$ python -q
>>> import numpy as np
>>> np.set_printoptions(precision=2, suppress=True, linewidth=160)
>>> rnd = lambda a: np.round(a, 2) + 0
>>> Q, _ = np.linalg.qr(np.array([[1.7, 0.8, -0.6], [-1.6, 1.2, 1.1], [-0.9, 0.2, -1.6]]))
>>> E = 4 * Q
>>> rnd(E)
array([[-2.72, -2.81,  0.85],
       [ 2.56, -2.84, -1.19],
       [ 1.44, -0.26,  3.72]])
>>> rnd(np.linalg.norm(E, axis=0))
array([4., 4., 4.])
>>> rnd(np.linalg.pinv(E))
array([[-0.17,  0.16,  0.09],
       [-0.18, -0.18, -0.02],
       [ 0.05, -0.07,  0.23]])
>>> vec = np.array([7, 6, 7])
>>> rhs = E @ vec
>>> rnd(rhs)
array([-29.91,  -7.43,  34.56])
>>> rnd(np.linalg.solve(E.T, E[0]))
array([1., 0., 0.])
>>> rnd(np.linalg.solve(E, E[:, 2]))
array([0., 0., 1.])
>>> X = np.loadtxt("data.csv", delimiter=",")
>>> X
array([[-0.6,  0.2,  1.3,  1.8, -1.1, -1.1,  0.4, -0.1],
       [ 1.7, -0.7, -0.2, -0.9, -0.4,  0.7, -0.5,  2.1],
       [ 0.8,  0. , -0.6,  0.3,  0.2,  1.7,  0.8, -0.2],
       [ 0.6,  0.3, -0.5, -1.2,  2. ,  1. ,  0.8, -0.2],
       [-0.2,  0.6,  0.8,  6.9,  0.6, -0.4,  0.1,  0.4],
       [-1.4, -0.5, -1.5,  4.2,  1.3, -1.2, -1.1, -0.3],
       [ 0.6, -0.8,  0.2, -2.7,  0.1, -0.3,  0.9,  0.2],
       [ 2.2,  0.9, -0.8, -2.1,  2.1, -0.8, -0.3, -1.2],
       [ 0.3, -0.3,  0. , -0.9,  0.2, -0.4,  2.5,  0.1],
       [-0.2,  1.4, -0.5, -4.2, -0.3, -0.8,  1.4,  1.2]])
>>> vec = np.array([-2, 3, 0, -1, -2, -3, 1, -3])
>>> rhs = X @ vec
>>> b, lr = np.zeros(8), 1 / np.linalg.norm(X, 2) ** 2
>>> for i in range(30):
...     b -= lr * X.T @ (X @ b - rhs)
...     if i % 5 == 0: print(i, round(np.linalg.norm(X @ b - rhs), 2))
... 
0 16.87
5 9.73
10 6.01
15 4.04
20 2.99
25 2.41
>>> rnd(b)
array([-2.43,  2.24,  0.78, -1.14, -1.04, -2.99,  0.87, -2.34])
>>> rnd(np.linalg.cond(X))
np.float64(10.13)
>>> out = np.c_[X[:, :6] @ np.array([[3, 1, 1, 1, 3, 2],
...     [2, 2, 0, 1, 3, 1],
...     [1, 0, 0, 0, 2, 3],
...     [1, 0, 0, 3, 0, 1],
...     [1, 2, 3, 2, 0, 3],
...     [1, 2, 1, 1, 3, 1]]), np.array([3, 1, 3, 0, 1, -1, 2, 1, 3, 1])]
>>> rnd(out)
array([[ -0.5,  -4.6,  -5. ,   1.7,  -1.9,   0.3,   3. ],
       [  2.9,   0.9,   1.2,  -1.8,   4.7,   0.7,   1. ],
       [  4. ,   4.6,   3.1,   3.8,   6.3,   2.4,   3. ],
       [  3.7,   7.2,   7.6,   2.3,   4.7,   5.8,   0. ],
       [  8.5,   1.4,   1.2,  21.9,   1.6,  10.9,   1. ],
       [ -2.4,  -2.2,   1.3,  12.1, -12.3,  -0.9,  -1. ],
       [ -2.5,  -1.4,   0.6,  -8.4,  -1.1,  -1.7,   2. ],
       [  6.8,   6.6,   7.7,   0.2,   5.3,   6.3,   1. ],
       [ -0.8,  -0.7,   0.5,  -2.7,  -1.2,  -0.4,   3. ],
       [ -3.6,   0.4,  -1.9, -12.8,   0.2,  -6.4,   1. ]])
>>> rnd(np.linalg.norm(out - X @ np.linalg.lstsq(X, out)[0], axis=0))
array([0.  , 0.  , 0.  , 0.  , 0.  , 0.  , 2.59])
>>> np.linalg.matrix_rank(out)
np.int64(7)
>>> proj = X @ np.linalg.solve(X.T @ X, X.T)
>>> np.linalg.matrix_rank(np.eye(10) - proj)
np.int64(2)
>>> np.allclose(proj @ proj, proj)
True
>>> M = np.array([[-4, 1, -4, 1, -4, 1],
...     [1, 0, 1, 0, 1, 0],
...     [8, 6, 8, 6, 8, 6],
...     [-4, 1, -4, 1, -4, 1],
...     [1, 0, 1, 0, 1, 0],
...     [8, 6, 8, 6, 8, 6]])
>>> left, s, vt = np.linalg.svd(M)
>>> evecs = vt[:(s > 1e-8).sum()]
>>> rng = np.random.default_rng(7597)
>>> vec = M[4] + 2 * M[2] + rng.integers(2) * np.eye(6)[4]
>>> vec
array([17., 12., 17., 12., 17., 12.])
>>> np.allclose(evecs.T @ evecs @ vec, vec)
True
>>> rnd(np.diag(evecs.T @ evecs))
array([0.33, 0.33, 0.33, 0.33, 0.33, 0.33])
>>> rnd(np.linalg.norm(vec - evecs.T @ evecs @ vec))
np.float64(0.0)
>>> np.linalg.matrix_rank(M, rtol=0.1)
np.int64(2)
>>> [round(float(x), 2) for x in np.linalg.svd(M, compute_uv=False)[:3]]
[25.48, 7.67, 0.0]
>>> np.linalg.cond(M) > 100
np.True_
>>> np.argsort(-np.linalg.norm(M, axis=0).round(6), kind="stable")[:3]
array([0, 2, 4])
>>> rnd(np.linalg.norm(M, 2) / np.linalg.norm(M))
np.float64(0.96)
>>> left, s, vt = np.linalg.svd(M)
>>> np.argmax(s[:-1] / (s[1:] + 1e-6)) + 1
np.int64(2)
>>> rnd(s)
array([25.48,  7.67,  0.  ,  0.  ,  0.  ,  0.  ])
>>> out = left[:, :2] @ np.diag(s[:2]) @ vt[:2]
>>> rnd(np.linalg.norm(M - out) / np.linalg.norm(M))
np.float64(0.0)
>>> np.linalg.matrix_rank(M, rtol=0.05)
np.int64(2)
>>> rnd(np.linalg.norm(M - out, 2)), rnd(s[2])
(np.float64(0.0), np.float64(0.0))
>>> rnd(np.abs(M - out).max())
np.float64(0.0)
>>> rnd(np.sort(np.abs(np.linalg.eigvals(M))))
array([ 0.,  0.,  0.,  0.,  0., 12.])
>>> rnd(np.abs(np.linalg.eigvals(M)).max())
np.float64(12.0)
>>> M.inv()
Traceback (most recent call last):
  File "<python-input-52>", line 1, in <module>
    M.inv()
    ^^^^^
AttributeError: 'numpy.ndarray' object has no attribute 'inv'
>>> M @ M
array([[-15, -21, -15, -21, -15, -21],
       [  5,   7,   5,   7,   5,   7],
       [ 70,  98,  70,  98,  70,  98],
       [-15, -21, -15, -21, -15, -21],
       [  5,   7,   5,   7,   5,   7],
       [ 70,  98,  70,  98,  70,  98]])
>>> out = np.array([[-4, -5, 4], [1, 4, -2], [0, -1, -2], [-5, -4, 2]])
>>> basis = np.array([[3, -1, 3, 1, 3, 3], [1, -5, -1, 3, -4, 2], [-4, 1, 4, -2, 3, 4]])
>>> arr = out @ basis
>>> arr
array([[-33,  33,   9, -27,  20,  -6],
       [ 15, -23,  -9,  17, -19,   3],
       [  7,   3,  -7,   1,  -2, -10],
       [-27,  27,  -3, -21,   7, -15]])
>>> T = np.stack([arr, -2 * arr, arr[::-1]])
>>> T.sum(axis=0)
array([[  6,  -6, -12,   6, -13,  -9],
       [ -8,  26,   2, -16,  17, -13],
       [  8, -26,  -2,  16, -17,  13],
       [ -6,   6,  12,  -6,  13,   9]])
>>> rnd(np.linalg.norm(T, axis=(1, 2)))
array([ 85.51, 171.02,  85.51])
>>> np.linalg.matrix_rank(T.reshape(3, -1))
np.int64(2)
>>> np.linalg.matrix_rank(T)
array([3, 3, 3])
>>> np.einsum("bij,cij->bc", T, T)
array([[  7312, -14624,   5352],
       [-14624,  29248, -10704],
       [  5352, -10704,   7312]])
>>> left, s, vt = np.linalg.svd(arr)
>>> evecs = vt[:(s > 1e-8).sum()]
>>> vec = arr[0] + -3 * arr[2] + rng.integers(2) * np.eye(6)[0]
>>> vec
array([-54.,  24.,  30., -30.,  26.,  24.])
>>> rnd(np.diag(evecs.T @ evecs))
array([0.84, 0.47, 0.36, 0.22, 0.55, 0.56])
>>> np.linalg.matrix_rank(np.vstack([arr, vec]))
np.int64(3)
>>> rnd(np.linalg.norm(vec - evecs.T @ evecs @ vec))
np.float64(0.0)
>>> np.allclose(evecs.T @ evecs @ vec, vec)
True
>>> out = arr[0, 0] * arr[1:] - np.outer(arr[1:, 0], arr[0])
>>> out
array([[   0,  264,  162, -156,  327,   -9],
       [   0, -330,  168,  156,  -74,  372],
       [   0,    0,  342,  -36,  309,  333]])
>>> rnd(arr[:, 0] / arr[0, 0])
array([ 1.  , -0.45, -0.21,  0.82])
>>> np.linalg.matrix_rank(out), np.linalg.matrix_rank(arr)
(np.int64(2), np.int64(3))
>>> np.argsort(-np.linalg.norm(arr, axis=0).round(6), kind="stable")[:3]
array([1, 0, 3])
>>> out = arr + rng.integers(-2, 3, (4, 3)) @ rng.integers(-2, 3, (3, 6))
>>> out
array([[-37,  35,  13, -29,  18,  -8],
       [ 18, -24, -14,  17, -18,   4],
       [  4,   4,  -2,   1,  -3, -12],
       [-28,  27,   0, -20,   7, -15]])
>>> out - arr
array([[-4,  2,  4, -2, -2, -2],
       [ 3, -1, -5,  0,  1,  1],
       [-3,  1,  5,  0, -1, -2],
       [-1,  0,  3,  1,  0,  0]])
>>> rnd(np.linalg.svd(out - arr, compute_uv=False))
array([11.24,  3.01,  0.75,  0.  ])
>>> m1 = np.loadtxt("mat.csv", delimiter=",")
>>> m1
array([[ 4.,  4.,  3.,  1., -6.,  8., -9.,  4.],
       [ 0.,  2.,  4., -4.,  9.,  0.,  3., -5.],
       [ 3.,  3.,  5.,  5.,  3.,  0.,  1.,  7.],
       [ 0.,  0.,  0.,  1.,  2., -2., -3.,  3.],
       [ 0.,  0.,  0., -4.,  5.,  5., -1.,  5.],
       [ 0.,  0.,  0., -4.,  3., -2.,  0.,  5.],
       [ 0.,  0.,  0.,  5., -2., -4.,  0., -4.],
       [ 0.,  0.,  0., -4., -3.,  1., -5.,  4.]])
>>> m1.shape
(8, 8)
>>> rnd(m1.mean(axis=0))
array([ 0.88,  1.12,  1.5 , -0.5 ,  1.38,  0.75, -1.75,  2.38])
>>> np.unravel_index(np.abs(m1).argmax(), m1.shape)
(np.int64(0), np.int64(6))
>>> m1 - m1[0]
array([[  0.,   0.,   0.,   0.,   0.,   0.,   0.,   0.],
       [ -4.,  -2.,   1.,  -5.,  15.,  -8.,  12.,  -9.],
       [ -1.,  -1.,   2.,   4.,   9.,  -8.,  10.,   3.],
       [ -4.,  -4.,  -3.,   0.,   8., -10.,   6.,  -1.],
       [ -4.,  -4.,  -3.,  -5.,  11.,  -3.,   8.,   1.],
       [ -4.,  -4.,  -3.,  -5.,   9., -10.,   9.,   1.],
       [ -4.,  -4.,  -3.,   4.,   4., -12.,   9.,  -8.],
       [ -4.,  -4.,  -3.,  -5.,   3.,  -7.,   4.,   0.]])
>>> np.diff(m1, axis=0)
array([[-4., -2.,  1., -5., 15., -8., 12., -9.],
       [ 3.,  1.,  1.,  9., -6.,  0., -2., 12.],
       [-3., -3., -5., -4., -1., -2., -4., -4.],
       [ 0.,  0.,  0., -5.,  3.,  7.,  2.,  2.],
       [ 0.,  0.,  0.,  0., -2., -7.,  1.,  0.],
       [ 0.,  0.,  0.,  9., -5., -2.,  0., -9.],
       [ 0.,  0.,  0., -9., -1.,  5., -5.,  8.]])
>>> rnd(np.linalg.svd(m1, compute_uv=False))
array([18.52, 14.87, 11.14,  9.4 ,  5.38,  3.43,  0.86,  0.03])
>>> np.linalg.matrix_rank(m1)
np.int64(8)
>>> m1.sum(axis=1)
array([ 9.,  9., 27.,  1., 10.,  2., -5., -7.])
